% python3 -q
>>> import numpy as np
>>> from numpy import linalg as LA
>>> np.set_printoptions(precision=2, suppress=True, linewidth=120, legacy="1.25")
>>> arr = np.load("test8.npy")
>>> arr
array([[ 1.02,  2.21, -1.92, -0.92,  1.87],
       [ 1.05,  2.03, -1.97, -1.07,  1.89],
       [ 0.97,  2.13, -1.87, -1.03,  1.97],
       [ 0.94,  2.03, -2.03, -1.07,  2.  ],
       [ 1.  ,  1.9 , -1.95, -0.79,  1.81],
       [ 1.  ,  1.93, -2.13, -1.03,  1.92],
       [ 0.8 ,  1.83, -1.99, -0.88,  2.  ],
       [ 1.15,  2.17, -2.11, -1.06,  1.96],
       [ 0.99,  1.87, -1.94, -1.02,  2.07],
       [ 1.04,  2.2 , -1.91, -0.92,  2.14],
       [ 1.21,  2.01, -1.95, -0.96,  2.14],
       [ 1.02,  2.08, -2.12, -1.1 ,  1.96],
       [ 1.05,  2.18, -1.94, -1.03,  1.9 ],
       [ 0.88,  2.04, -2.12, -0.96,  1.95],
       [-2.01, -2.05, -2.04,  2.03,  1.05],
       [-2.01, -1.88, -2.05,  2.01,  0.96],
       [-2.09, -2.03, -2.07,  1.93,  0.98],
       [-2.06, -2.01, -1.97,  2.06,  1.15],
       [-1.85, -2.12, -2.04,  1.95,  0.9 ],
       [-1.97, -1.95, -1.97,  1.94,  1.17],
       [-2.04, -1.94, -1.91,  2.04,  1.12],
       [-1.87, -1.98, -2.05,  1.99,  0.81],
       [-2.01, -1.89, -1.96,  1.97,  1.06],
       [-1.99, -2.19, -1.97,  2.01,  0.86],
       [-2.08, -2.13, -1.87,  2.13,  1.04],
       [-2.  , -2.05, -2.13,  2.06,  1.06],
       [-1.91, -1.95, -2.09,  2.18,  1.04],
       [-2.15, -2.  , -1.94,  1.9 ,  1.15],
       [ 0.99, -2.12,  1.95,  2.09,  0.03],
       [ 1.17, -2.01,  1.92,  1.97, -0.04],
       [ 0.91, -2.  ,  1.91,  1.87, -0.16],
       [ 0.88, -1.9 ,  2.02,  2.03, -0.01],
       [ 0.89, -1.93,  2.06,  1.97,  0.11],
       [ 0.86, -1.93,  1.94,  1.97,  0.12],
       [ 0.99, -1.99,  2.  ,  1.92,  0.14],
       [ 1.05, -2.1 ,  2.06,  2.07,  0.14],
       [ 1.06, -2.  ,  1.97,  1.94, -0.15],
       [ 0.92, -2.18,  2.05,  2.14, -0.1 ],
       [ 0.91, -1.96,  1.9 ,  1.91,  0.06],
       [ 0.94, -1.94,  2.17,  1.91, -0.06],
       [ 1.  , -2.02,  1.99,  2.14, -0.16],
       [ 0.97, -2.01,  2.05,  2.03,  0.  ]])
>>> lab = arr[:, 2] > np.median(arr[:, 2])
>>> f = arr[lab].mean(axis=0) - arr[~lab].mean(axis=0)
>>> round(float((((arr - arr.mean(axis=0)) @ f > 0) == lab).mean()), 2)
0.88
>>> f
array([ 1.21, -1.26,  3.  ,  0.97, -1.04])
>>> W1 = np.array([[-3, 5, -4, -3],
...     [1, 4, -5, -1],
...     [3, -4, 5, 4],
...     [2, 0, -2, -5],
...     [0, 4, 1, 2]])
>>> coef = np.array([0, 2, 0, 1])
>>> act = np.maximum(arr @ W1 + coef, 0)
>>> LA.matrix_rank(act)
3
>>> W2 = np.array([[1, 1], [3, 2], [2, 2], [0, 2]])
>>> W1 @ W2
array([[  4,  -7],
       [  3,  -3],
       [  1,  13],
       [ -2, -12],
       [ 14,  14]])
>>> Ac = arr - arr.mean(axis=0)
>>> U, sv, VT = LA.svd(Ac, full_matrices=False)
>>> (np.sign(U[:, 0]) == np.sign(U[0, 0])).astype(int)
array([1, 1, 1, 1, 1, 1, 1, 1, 1, 1, 1, 1, 1, 1, 0, 0, 0, 0, 0, 0, 0, 0, 0, 0, 0, 0, 0, 0, 0, 0, 0, 0, 0, 0, 0, 0, 0,
       0, 0, 0, 0, 0])
>>> sv
array([18.08, 13.07,  0.7 ,  0.52,  0.46])
>>> LA.matrix_rank(Ac)
5
>>> np.abs(VT[0]).argmax()
1
>>> np.searchsorted(np.cumsum(sv ** 2) / (sv ** 2).sum(), 0.9) + 1
2
>>> np.abs(VT[-1])
array([0.11, 0.54, 0.1 , 0.83, 0.06])
>>> np.round((sv ** 2).sum() ** 2 / (sv ** 4).sum(), 2)
1.83
>>> W2 = np.array([[1, -4, 2, -2, -3, 2, 4, 0, 3, 3, 2, -4],
...     [-2, 0, -3, 0, -3, 1, -5, 1, -5, 0, 5, 1]])
>>> rng = np.random.default_rng(824)
>>> K = rng.normal(size=(40, 2)) @ W2 + np.array([2, 1, -3, 1, -1, 3, -1, 1, -1, 0, 0, 3])
>>> K
array([[  3.58,   6.6 ,  -1.34,   3.8 ,   7.67,  -1.29,   0.84,  -0.49,   2.24,  -4.2 , -10.24,   7.11],
       [  4.38,   1.46,   0.52,   1.23,   3.09,   1.52,   4.79,  -0.25,   4.9 ,  -0.35,  -6.48,   2.21],
       [  6.21,   2.87,   3.08,   1.93,   7.41,  -0.27,   8.82,  -1.34,   9.29,  -1.4 , -12.62,   2.53],
       [  4.09,  -1.55,   0.45,  -0.27,  -0.73,   3.55,   5.18,   0.27,   4.54,   1.91,  -2.36,  -0.27],
       [  3.14,  -0.67,  -1.08,   0.16,  -1.17,   3.48,   2.47,   0.64,   2.06,   1.25,  -0.97,   0.97],
       [  3.98,   5.36,  -0.58,   3.18,   6.88,  -0.72,   2.31,  -0.54,   3.41,  -3.27,  -9.86,   5.83],
       [  1.22,   2.48,  -4.35,   1.74,  -0.5 ,   2.47,  -3.5 ,   1.2 ,  -3.13,  -1.11,   0.28,   4.68],
       [  1.84,   4.04,  -3.62,   2.52,   2.18,   1.18,  -2.54,   0.7 ,  -1.78,  -2.28,  -3.02,   5.74],
       [  2.72,   0.26,  -1.83,   0.63,  -0.75,   3.1 ,   1.08,   0.73,   0.9 ,   0.56,  -0.97,   1.99],
       [  3.8 ,  -1.23,  -0.03,  -0.12,  -0.82,   3.5 ,   4.33,   0.38,   3.77,   1.67,  -1.98,   0.15],
       [  1.87,  -5.02,  -2.44,  -2.01,  -7.97,   6.83,   0.94,   1.82,  -0.56,   4.52,   7.09,  -2.21],
       [  1.37,  -0.03,  -3.82,   0.49,  -3.1 ,   3.96,  -2.19,   1.44,  -2.44,   0.77,   2.73,   2.42],
       [  4.25,   5.44,  -0.18,   3.22,   7.37,  -0.9 ,   2.96,  -0.68,   4.07,  -3.33, -10.62,   5.76],
       [ -1.54,   2.89,  -8.55,   1.95,  -4.19,   3.59, -10.57,   2.54, -10.1 ,  -1.42,   6.74,   6.43],
       [  4.05,  -7.02,   1.08,  -3.01,  -6.95,   6.99,   7.13,   0.98,   5.13,   6.02,   3.9 ,  -5.05],
       [  4.3 ,   4.42,   0.02,   2.71,   6.3 ,  -0.29,   3.47,  -0.58,   4.32,  -2.57,  -9.6 ,   4.85],
       [  2.44,  -1.64,  -2.01,  -0.32,  -3.31,   4.43,   1.08,   1.11,   0.42,   1.98,   1.87,   0.47],
       [  0.04,   1.92,  -6.05,   1.46,  -2.9 ,   3.4 ,  -6.24,   1.86,  -6.01,  -0.69,   3.86,   4.78],
       [  1.02,  -1.79,  -4.12,  -0.4 ,  -5.61,   5.23,  -2.4 ,   1.84,  -3.1 ,   2.09,   5.59,   1.05],
       [  3.76,   1.43,  -0.41,   1.22,   2.13,   1.85,   3.24,   0.07,   3.35,  -0.32,  -4.89,   2.5 ],
       [  1.34,  -1.51,  -3.67,  -0.25,  -4.81,   4.9 ,  -1.7 ,   1.64,  -2.33,   1.88,   4.46,   1.13],
       [  5.9 ,  -4.22,   3.5 ,  -1.61,  -1.03,   4.32,  10.7 ,  -0.3 ,   9.39,   3.92,  -3.86,  -3.52],
       [ -0.76,  -1.3 ,  -6.85,  -0.15,  -7.73,   5.82,  -7.04,   2.67,  -7.61,   1.73,   9.49,   2.37],
       [ -1.69,   3.15,  -8.81,   2.08,  -4.12,   3.5 , -11.04,   2.58, -10.5 ,  -1.61,   6.81,   6.73],
       [  2.68,  -5.81,  -1.13,  -2.41,  -7.65,   6.92,   3.25,   1.51,   1.54,   5.11,   5.97,  -3.3 ],
       [  6.08,  -7.15,   4.13,  -3.07,  -4.05,   6.05,  12.25,  -0.02,  10.21,   6.11,  -1.03,  -6.17],
       [  1.5 ,  -2.83,  -3.27,  -0.91,  -6.06,   5.64,  -0.82,   1.73,  -1.78,   2.87,   5.56,  -0.1 ],
       [  5.13,   2.22,   1.54,   1.61,   5.07,   0.67,   6.37,  -0.72,   6.67,  -0.92,  -9.2 ,   2.5 ],
       [  1.72,   0.91,  -3.41,   0.95,  -1.53,   3.2 ,  -1.67,   1.15,  -1.69,   0.07,   0.81,   3.06],
       [  4.13,  -2.89,   0.69,  -0.95,  -2.18,   4.36,   5.79,   0.42,   4.82,   2.92,  -0.96,  -1.47],
       [  1.66,   1.85,  -3.62,   1.43,  -0.55,   2.64,  -2.17,   1.06,  -1.96,  -0.64,  -0.1 ,   3.92],
       [  1.06,   2.53,  -4.61,   1.77,  -0.69,   2.51,  -3.94,   1.28,  -3.55,  -1.15,   0.63,   4.82],
       [  1.24,   1.82,  -4.24,   1.41,  -1.22,   2.87,  -3.2 ,   1.28,  -3.  ,  -0.61,   0.98,   4.1 ],
       [ -0.82,  -3.34,  -6.68,  -1.17, -10.11,   7.12,  -6.41,   2.95,  -7.5 ,   3.26,  11.92,   0.61],
       [  2.29,   3.3 ,  -2.86,   2.15,   2.02,   1.42,  -1.15,   0.57,  -0.57,  -1.73,  -3.31,   4.87],
       [  3.62,  -4.12,   0.06,  -1.56,  -4.34,   5.39,   4.96,   0.83,   3.68,   3.84,   1.72,  -2.29],
       [  5.29,   5.49,   1.37,   3.24,   8.98,  -1.45,   5.53,  -1.2 ,   6.66,  -3.36, -13.26,   5.28],
       [  3.  ,  -3.87,  -0.9 ,  -1.44,  -4.99,   5.55,   3.32,   1.11,   2.1 ,   3.65,   2.99,  -1.76],
       [  2.52,   4.41,  -2.64,   2.7 ,   3.61,   0.61,  -0.97,   0.31,  -0.12,  -2.55,  -5.13,   5.72],
       [  4.04,   6.11,  -0.57,   3.56,   7.82,  -1.22,   2.19,  -0.66,   3.47,  -3.83, -10.86,   6.45]])
>>> Ac = K - K.mean(axis=0)
>>> U, sv, VT = LA.svd(Ac, full_matrices=False)
>>> np.abs(U[:, 0]).argmax()
33
>>> np.round(Ac.mean(axis=0), 2) + 0
array([0., 0., 0., 0., 0., 0., 0., 0., 0., 0., 0., 0.])
>>> np.searchsorted(np.cumsum(sv ** 2) / (sv ** 2).sum(), 0.9) + 1
2
>>> VT[0] * np.sign(VT[0, np.abs(VT[0]).argmax()])
array([-0.16, -0.18, -0.22, -0.09, -0.44,  0.19, -0.34,  0.1 , -0.38,  0.13,  0.6 , -0.07])
>>> J = np.loadtxt("block1.csv", delimiter=",")
>>> J
array([[ 0., -2., -3., -3.,  1.,  1.],
       [ 2.,  1.,  0., -3., -1., -2.],
       [ 1., -2., -3.,  2.,  0.,  2.],
       [ 0., -2.,  3.,  3.,  0., -1.],
       [ 1., -2., -3.,  2.,  0.,  2.],
       [-1., -3.,  1., -3., -2., -1.],
       [-2.,  3.,  3.,  2., -2., -2.],
       [-3., -2.,  2.,  0., -2., -2.],
       [ 1.,  2.,  1., -1.,  2.,  1.],
       [ 0.,  0.,  1., -3.,  3.,  0.],
       [ 3.,  2.,  0.,  3., -2.,  3.],
       [-3., -1.,  2., -3.,  0.,  2.],
       [ 2.,  0., -1.,  3., -3.,  3.]])
>>> t3 = np.stack([arr, 5 * arr, arr[::-1]])
>>> LA.matrix_rank(t3.reshape(3, -1))
2
>>> (t3 @ arr.T).shape
(3, 42, 42)
>>> LA.norm(K, axis=0)
array([20.93, 23.37, 22.59, 12.41, 31.93, 24.87, 33.1 ,  8.27, 31.7 , 17.69, 40.4 , 25.33])
>>> round(LA.norm(K[15] - K[13]), 2)
30.35
>>> round(float(LA.norm(K, 2)), 2)
65.59
>>> round(LA.norm(K, 1), 2), round(LA.norm(K, np.inf), 2)
(204.72, 66.32)
>>> round(K[15] @ K[13], 2)
-127.81
>>> round(float(LA.norm(K[15], 1)), 2), np.round(LA.norm(K[15], np.inf), 2)
(43.42, 9.6)
>>> LA.norm(K, axis=1).argmax()
25
>>> W0 = np.load("out1.npy")
>>> W0
array([[ 6,  0,  2,  2,  2],
       [ 3,  0,  1,  1,  1],
       [ 9,  0,  3,  3,  3],
       [ 0,  0,  0,  0,  0],
       [-6,  0, -2, -2, -2],
       [-6,  0, -2, -2, -2],
       [ 3,  0,  1,  1,  1],
       [ 6,  0,  2,  2,  2],
       [-3,  0, -1, -1, -1],
       [ 9,  0,  3,  3,  3],
       [ 0,  0,  0,  0,  0],
       [ 0,  0,  0,  0,  0]])
>>> t3 = np.stack([W0, 2 * W0, W0[::-1]])
>>> np.einsum("bij,cij->bc", t3, t3)
array([[ 444,  888,   72],
       [ 888, 1776,  144],
       [  72,  144,  444]])
>>> t3.shape
(3, 12, 5)
>>> LA.lstsq(W0[:-1].T, W0[-1])[2]
1
>>> np.abs(np.diag(LA.qr(W0)[1])) > 1e-9
array([ True, False, False, False, False])
>>> W0 @ LA.pinv(W0) @ W0
array([[ 6.,  0.,  2.,  2.,  2.],
       [ 3.,  0.,  1.,  1.,  1.],
       [ 9.,  0.,  3.,  3.,  3.],
       [ 0.,  0.,  0.,  0.,  0.],
       [-6.,  0., -2., -2., -2.],
       [-6.,  0., -2., -2., -2.],
       [ 3.,  0.,  1.,  1.,  1.],
       [ 6.,  0.,  2.,  2.,  2.],
       [-3.,  0., -1., -1., -1.],
       [ 9.,  0.,  3.,  3.,  3.],
       [ 0.,  0.,  0.,  0.,  0.],
       [ 0.,  0.,  0.,  0.,  0.]])
>>> np.allclose(W0[:-1].T @ LA.lstsq(W0[:-1].T, W0[-1])[0], W0[-1])
True
>>> W1 = np.array([[3, -1], [3, -2], [-2, 2], [-1, -2], [0, -3]])
>>> coef = np.array([4, 0])
>>> act = np.maximum(W0 @ W1 + coef, 0)
>>> (act > 0).mean(axis=0)
array([0.75, 0.25])
>>> act
array([[16,  0],
       [10,  0],
       [22,  0],
       [ 4,  0],
       [ 0, 12],
       [ 0, 12],
       [10,  0],
       [16,  0],
       [ 0,  6],
       [22,  0],
       [ 4,  0],
       [ 4,  0]])
>>> W2 = np.array([[-1, -2, -2], [1, 0, -2]])
>>> (act @ W2).round(6).argmax(axis=1)
array([0, 0, 0, 0, 0, 0, 0, 0, 0, 0, 0, 0])
>>> W1 @ W2
array([[-4, -6, -4],
       [-5, -6, -2],
       [ 4,  4,  0],
       [-1,  2,  6],
       [-3,  0,  6]])
>>> data = np.loadtxt("x.csv", delimiter=",")
>>> data
array([[  0.5,  -1.3,  -0.5,  -0.5,  -0.1,   1. ,  -0.4,   0.4,   1.5,  -1.4,   0.5],
       [  2. ,  -1.4,   1.1,  -0.5,  -2. ,  -0.3,   0.4,   0.9,   1.6,  -0.2,  -1.4],
       [ -1.2,  -0.4,  -0.7,  -0.6,   0.7,  -0.4,   0.7,   0.9,   0.1,   0.4,   0.3],
       [  0.8,  -2. ,   0.1,   0.3,   1.7,   0. ,  -1.2,  -0.3,   1.7,  -1.1,   0.2],
       [  1.9,   0.3,   0. ,  -1.3,  -1.3,   0.6,   0. ,  -0.8,   0.7,   0.8,  -1.5],
       [  1.7,  -0.4,  -1.3,   0.6,   0.8,   0.4,   1.4,   0.4,  -0.8,   1.8,   0.5],
       [ -0.9,   0.1,  -0.2,  -0.1,  -0.7,  -1.2,   1.4,   0.3,   0.2,  -0.2,  -0.3],
       [  0.7,   1.3,   2.6,   0.5,   0.7,   0.5,   0.8,  -1.9,  -0.2,   1.9,  -0.4],
       [  0.3,   1. ,  -0.9,  -0.3,  -0.2,  -0.8,  -1.5,   0.4,   0.3,   0.9,   0.6],
       [ -0.1,   1.5,   0.9,   0.4,  -0.8,  -0.1,   0.7,   0.5,  -1.9,  -1.6,   1.8],
       [  1.9,  -0.9,  -0.7,  -0.8,   0.5,  -1.5,  -0.8,   0.3,  -0.9,  -0.3,   0.7],
       [  0. ,  18. ,   0. , -14. ,  -2. ,  14. , -10. , -14. , -22. ,  -4. , -26. ],
       [  0.4,  -1. ,  -0.3,   1.1,  -0.4,  -1.3,  -0.8,   0.1,  -1.3,  -1.8,  -0.5],
       [  0.6,  -2.6,   0.3,  -0.5,  -1.8,  -0.8,  -0.4,   0.6,   1. ,  -1.1,  -0.9],
       [  2.3,   0. ,  -1.1,   1. ,  -1.5,   1. ,   0. ,   1.9,   1.3,   0.1,  -0.2],
       [  0.7,   1.2,   1.1,   0.1,  -1.9,  -1.4,   1.7,  -0.7,   0.7,  -0.3,   0.8],
       [ -0.7,  -0.1,   0.5,   0.3,  -1.5,   0.8,   1. ,   0.1,  -1.3,  -0.7,   0.1],
       [ -2. ,   1.5,   1. ,   1.6,   0.5,   0.2,   1.1,   0.8,   0.5,  -1. ,  -0.4],
       [ -0.1,  -1.2,   0. ,   0. ,  -0.9,  -0.3,  -0.1,  -0.4,  -1.2,   0.7,  -1. ],
       [  0.3,  -0.5,   1.1,   0.5,   0. ,   0.4,   1. ,  -0.2,  -0.7,   0.6,   2.4],
       [ -0.6,  -1.1,  -0.9,  -2. ,   1.1,   2.1,   0.9,  -1.7,  -0.5,  -0.3,  -1.1],
       [ -0.2,  -0.3,   0. ,   0. ,   0.8,  -0.9,   0.9,  -0.5,  -0.3,   1.1,  -0.9]])
>>> Ac = (data - data.mean(axis=0)) / data.std(axis=0)
>>> np.argwhere(np.abs(Ac) > 2)
array([[ 7,  2],
       [11,  1],
       [11,  3],
       [11,  5],
       [11,  6],
       [11,  7],
       [11,  8],
       [11,  9],
       [11, 10],
       [17,  0]])
>>> Ac.std(axis=0)
array([1., 1., 1., 1., 1., 1., 1., 1., 1., 1., 1.])
>>> coef = LA.lstsq(np.delete(Ac, 4, axis=1), Ac[:, 4])[0]
>>> np.abs(coef).argmax()
6
